$ python3 -q
>>> import numpy as np
>>> from numpy import linalg as LA
>>> np.set_printoptions(precision=1, suppress=True, linewidth=160, legacy="1.25")
>>> rng = np.random.default_rng(388)
>>> theta = np.sort(rng.uniform(-2, 2, 16))
>>> W0 = np.c_[theta, theta ** 2, theta ** 3] @ np.array([[-8, 7, -9, 0, -8, -9, 6, -6, -2],
...     [4, 3, -6, 0, -5, -2, 7, -6, 0],
...     [-5, -9, 3, 4, 5, 9, -1, 4, -1]])
>>> W0.round(1) + 0
array([[ 55.6,  48.4, -20.2, -22.8, -30.2, -41.7,  17.3, -31.3,   9.3],
       [ 50. ,  41.4, -16.9, -19.8, -25.7, -35. ,  15.1, -27. ,   8.4],
       [ 31.2,  19.1,  -6.6, -10.2, -11.2, -14.4,   7.4, -13.2,   5.3],
       [ 26.3,  13.8,  -4.1,  -7.9,  -7.7,  -9.7,   5.5,  -9.8,   4.5],
       [ 25.2,  12.7,  -3.6,  -7.5,  -7. ,  -8.7,   5.1,  -9.2,   4.3],
       [ 23.2,  10.7,  -2.6,  -6.5,  -5.7,  -6.9,   4.3,  -7.8,   4. ],
       [ 11.3,   0.8,   1.9,  -2. ,   0.7,   1.4,   0.1,  -1. ,   2.1],
       [ 10.5,   0.3,   2.1,  -1.7,   1. ,   1.8,  -0.1,  -0.6,   1.9],
       [  0. ,   0. ,   0. ,   0. ,   0. ,   0. ,   0. ,   0. ,   0. ],
       [ -1.7,   1.7,  -2.4,   0.1,  -2.1,  -2.1,   1.8,  -1.7,  -0.5],
       [ -3.7,   3.1,  -5.7,   0.5,  -4.7,  -3.9,   4.7,  -4.1,  -1.1],
       [ -7.6,   2.2, -10.8,   2.9,  -7.6,  -3.1,  10.4,  -7.4,  -2.5],
       [ -8.4,   1.5, -11.5,   3.6,  -7.9,  -2.5,  11.4,  -7.8,  -2.8],
       [-11.9,  -2.1, -13.9,   6.4,  -8.2,   1.1,  15. ,  -8.8,  -3.9],
       [-17.8, -10.1, -16.4,  11.7,  -7.1,   9.3,  19.9,  -9.2,  -5.8],
       [-29.7, -28.8, -18.1,  22.5,  -1.9,  28.4,  27.2,  -7.1,  -9.2]])
>>> theta = np.radians(30)
>>> Rm = np.eye(9)
>>> Rm[8, 8] = Rm[1, 1] = np.cos(theta)
>>> Rm[8, 1], Rm[1, 8] = -np.sin(theta), np.sin(theta)
>>> Rm
array([[ 1. ,  0. ,  0. ,  0. ,  0. ,  0. ,  0. ,  0. ,  0. ],
       [ 0. ,  0.9,  0. ,  0. ,  0. ,  0. ,  0. ,  0. ,  0.5],
       [ 0. ,  0. ,  1. ,  0. ,  0. ,  0. ,  0. ,  0. ,  0. ],
       [ 0. ,  0. ,  0. ,  1. ,  0. ,  0. ,  0. ,  0. ,  0. ],
       [ 0. ,  0. ,  0. ,  0. ,  1. ,  0. ,  0. ,  0. ,  0. ],
       [ 0. ,  0. ,  0. ,  0. ,  0. ,  1. ,  0. ,  0. ,  0. ],
       [ 0. ,  0. ,  0. ,  0. ,  0. ,  0. ,  1. ,  0. ,  0. ],
       [ 0. ,  0. ,  0. ,  0. ,  0. ,  0. ,  0. ,  1. ,  0. ],
       [ 0. , -0.5,  0. ,  0. ,  0. ,  0. ,  0. ,  0. ,  0.9]])
>>> Y = W0 @ Rm.T
>>> np.allclose(W0 @ W0.T, Y @ Y.T)
True
>>> np.allclose(LA.norm(W0, axis=1), LA.norm(Y, axis=1))
True
>>> np.round(LA.svd(W0, compute_uv=False), 1) + 0, np.round(LA.svd(Y, compute_uv=False), 1) + 0
(array([158.5,  74.2,  26.2,   0. ,   0. ,   0. ,   0. ,   0. ,   0. ]), array([158.5,  74.2,  26.2,   0. ,   0. ,   0. ,   0. ,   0. ,   0. ]))
>>> round(LA.det(Rm), 1)
1.0
>>> Rm @ Rm
array([[ 1. ,  0. ,  0. ,  0. ,  0. ,  0. ,  0. ,  0. ,  0. ],
       [ 0. ,  0.5,  0. ,  0. ,  0. ,  0. ,  0. ,  0. ,  0.9],
       [ 0. ,  0. ,  1. ,  0. ,  0. ,  0. ,  0. ,  0. ,  0. ],
       [ 0. ,  0. ,  0. ,  1. ,  0. ,  0. ,  0. ,  0. ,  0. ],
       [ 0. ,  0. ,  0. ,  0. ,  1. ,  0. ,  0. ,  0. ,  0. ],
       [ 0. ,  0. ,  0. ,  0. ,  0. ,  1. ,  0. ,  0. ,  0. ],
       [ 0. ,  0. ,  0. ,  0. ,  0. ,  0. ,  1. ,  0. ,  0. ],
       [ 0. ,  0. ,  0. ,  0. ,  0. ,  0. ,  0. ,  1. ,  0. ],
       [ 0. , -0.9,  0. ,  0. ,  0. ,  0. ,  0. ,  0. ,  0.5]])
>>> (LA.matrix_power((Rm != 0) + (Rm.T != 0) + np.eye(9), 9) > 0).astype(int)
array([[1, 0, 0, 0, 0, 0, 0, 0, 0],
       [0, 1, 0, 0, 0, 0, 0, 0, 1],
       [0, 0, 1, 0, 0, 0, 0, 0, 0],
       [0, 0, 0, 1, 0, 0, 0, 0, 0],
       [0, 0, 0, 0, 1, 0, 0, 0, 0],
       [0, 0, 0, 0, 0, 1, 0, 0, 0],
       [0, 0, 0, 0, 0, 0, 1, 0, 0],
       [0, 0, 0, 0, 0, 0, 0, 1, 0],
       [0, 1, 0, 0, 0, 0, 0, 0, 1]])
>>> mat = np.triu(rng.random((4, 4)) < 0.6, 1).astype(int)
>>> mat = mat + mat.T
>>> mat
array([[0, 1, 1, 0],
       [1, 0, 0, 0],
       [1, 0, 0, 1],
       [0, 0, 1, 0]])
>>> np.trace(mat @ mat @ mat) // 6
0
>>> np.argwhere(np.triu(mat))
array([[0, 1],
       [0, 2],
       [2, 3]])
>>> low = np.diag(mat.sum(axis=1)) - mat
>>> low @ np.ones(4)
array([0., 0., 0., 0.])
>>> round(LA.det(low[1:, 1:]))
1
>>> np.round(LA.eigvalsh(low), 1) + 0
array([0. , 0.6, 2. , 3.4])
>>> LA.matrix_rank(low)
3
>>> ev, vecs = LA.eigh(mat)
>>> x = np.array([1, 0, 3, 3])
>>> np.round(vecs * np.maximum(ev, 0) @ vecs.T, 1) + 0
array([[0.7, 0.5, 0.5, 0.2],
       [0.5, 0.4, 0.2, 0. ],
       [0.5, 0.2, 0.7, 0.5],
       [0.2, 0. , 0.5, 0.4]])
>>> x @ mat @ x
24
>>> x = np.array([3, 1, 0, 1])
>>> mat @ (2 * x)
array([2, 6, 8, 0])
>>> (mat @ x).argmax()
2
>>> mat * x
array([[0, 1, 0, 0],
       [3, 0, 0, 0],
       [3, 0, 0, 1],
       [0, 0, 0, 0]])
>>> np.einsum("ij,j->i", mat, x)
array([1, 3, 4, 0])
>>> A = np.load("sample13.npy")
>>> A
array([[-1.4,  1.2,  1.3,  0.1],
       [ 1.4, -0.6, -0.7,  0.5],
       [ 1. , -0.7, -0.7, -0.7],
       [-1.2,  1. ,  1.2, -0.2],
       [-0.2,  0.3,  0.4, -0.2],
       [-1.5,  1.6,  1.1,  0.2],
       [-1.9,  2.4,  1.3, -0.5],
       [-0.5,  0. ,  0. , -0.1],
       [-1.1,  0.9,  0.6, -0.3],
       [ 0.3, -0.5, -0.5,  0.7],
       [-1.3,  0.6,  0.8,  0. ],
       [-0.9,  0.9,  0.5,  0. ],
       [ 1.7, -1.9, -2.5, -0.2],
       [-0.6,  1. ,  0.4,  0.1],
       [ 0.4, -0.5, -0.4, -0.1],
       [-0.3,  0.5,  0.3, -0.4],
       [ 1.8, -1.2, -1.6, -0.3],
       [-2.3,  2.1,  1.8,  0.3],
       [ 1.2, -0.7, -1.1,  0.2],
       [ 0. , -0.2, -0.2, -0.2]])
>>> Ac = A - A.mean(axis=0)
>>> left, s, Vh = LA.svd(Ac, full_matrices=False)
>>> np.abs(Vh[0]).argmax()
0
>>> np.round((s ** 2).sum() ** 2 / (s ** 4).sum(), 1)
1.1
>>> (np.sign(left[:, 0]) == np.sign(left[0, 0])).astype(int)
array([1, 0, 0, 1, 1, 1, 1, 0, 1, 0, 1, 1, 0, 1, 0, 1, 0, 1, 0, 0])
>>> np.round(Vh[0] * np.sign(Vh[0, np.abs(Vh[0]).argmax()]), 1) + 0
array([ 0.6, -0.6, -0.5,  0. ])
>>> np.round(Ac.mean(axis=0), 1) + 0
array([0., 0., 0., 0.])
>>> np.abs(left[:, 0]).argmax()
12
>>> s
array([8.5, 1.5, 1.1, 1. ])
>>> Ac = (A - A.mean(axis=0)) / A.std(axis=0)
>>> np.argwhere(np.abs(Ac) > 2)
array([[ 9,  3],
       [12,  1],
       [12,  2]])
>>> coef = LA.lstsq(np.delete(Ac, 3, axis=1), Ac[:, 3])[0]
>>> np.abs(coef).argmax()
2
>>> d = LA.norm(A[:, None] - A[None], axis=-1)
>>> LA.norm(A, axis=1)
array([2.3, 1.7, 1.6, 2. , 0.6, 2.5, 3.4, 0.5, 1.6, 1. , 1.6, 1.4, 3.6, 1.2, 0.8, 0.8, 2.7, 3.6, 1.8, 0.3])
>>> d[:5, :5]
array([[0. , 3.9, 3.7, 0.4, 1.8],
       [3.9, 0. , 1.3, 3.7, 2.3],
       [3.7, 1.3, 0. , 3.4, 2. ],
       [0.4, 3.7, 3.4, 0. , 1.5],
       [1.8, 2.3, 2. , 1.5, 0. ]])
>>> d.mean(axis=1).argmax()
12
>>> LA.norm(A - A.mean(axis=0), axis=1)
array([1.9, 2.1, 1.9, 1.6, 0.3, 2.1, 2.9, 0.4, 1.2, 1.4, 1.3, 1. , 3.9, 0.8, 1.2, 0.4, 3.1, 3.2, 2.2, 0.7])
>>> (d + 1e9 * np.eye(20)).round(6).argmin(axis=1)
array([ 3, 18, 14,  0, 15,  0, 17, 19, 11, 14,  8, 13, 16, 11, 19,  4, 18,  6,  1, 14])
>>> np.unravel_index(d.round(6).argmax(), d.shape)
(12, 17)
>>> d.shape
(20, 20)
>>> def softmax(z):
...     e = np.exp(z - z.max(axis=-1, keepdims=True))
...     return e / e.sum(axis=-1, keepdims=True)
... 
>>> softmax(A[7] + 5)
array([0.2, 0.3, 0.3, 0.3])
>>> att = A @ A.T / np.sqrt(4)
>>> softmax(att).round(6).argmax(axis=1)
array([17, 12, 12, 17, 17, 17, 17, 17, 17, 12, 17, 17, 12, 17, 12,  6, 12, 17, 12, 12])
>>> data = np.loadtxt("case4.csv", delimiter=",")
>>> data.round(1) + 0
array([[0.5, 0.4, 0.1, 0.2, 0.2],
       [0.4, 0.3, 0.1, 0.2, 0.2],
       [0.1, 0.1, 0. , 0. , 0. ],
       [0.2, 0.2, 0. , 0.1, 0.1],
       [0.2, 0.2, 0. , 0.1, 0.1]])
>>> blk = np.stack([data, -1 * data, data[::-1]])
>>> blk.shape
(3, 5, 5)
>>> LA.norm(blk, axis=(1, 2))
array([1., 1., 1.])
>>> LA.matrix_rank(blk.reshape(3, -1))
2
>>> np.einsum("bij,cij->bc", blk, blk)
array([[ 1. , -1. ,  0.8],
       [-1. ,  1. , -0.8],
       [ 0.8, -0.8,  1. ]])
>>> x = np.array([0, 3, -3, 3, -3])
>>> data @ x
array([0.9, 0.6, 0.1, 0.4, 0.4])
>>> np.round((x - data @ x) @ (data @ x), 1)
0.0
>>> data @ data @ x
array([0.9, 0.6, 0.1, 0.4, 0.4])
>>> ev, vecs = LA.eigh(data)
>>> ev.sum(), np.trace(data)
(1.0, 1.0)
>>> np.round(vecs.T @ vecs, 1) + 0
array([[1., 0., 0., 0., 0.],
       [0., 1., 0., 0., 0.],
       [0., 0., 1., 0., 0.],
       [0., 0., 0., 1., 0.],
       [0., 0., 0., 0., 1.]])
>>> np.round(vecs @ np.diag(ev) @ vecs.T, 1) + 0
array([[0.5, 0.4, 0.1, 0.2, 0.2],
       [0.4, 0.3, 0.1, 0.2, 0.2],
       [0.1, 0.1, 0. , 0. , 0. ],
       [0.2, 0.2, 0. , 0.1, 0.1],
       [0.2, 0.2, 0. , 0.1, 0.1]])
>>> np.round(vecs.T @ data @ vecs, 1) + 0
array([[0., 0., 0., 0., 0.],
       [0., 0., 0., 0., 0.],
       [0., 0., 0., 0., 0.],
       [0., 0., 0., 0., 0.],
       [0., 0., 0., 0., 1.]])
>>> (ev > 1e-8).sum(), (ev < -1e-8).sum()
(1, 0)
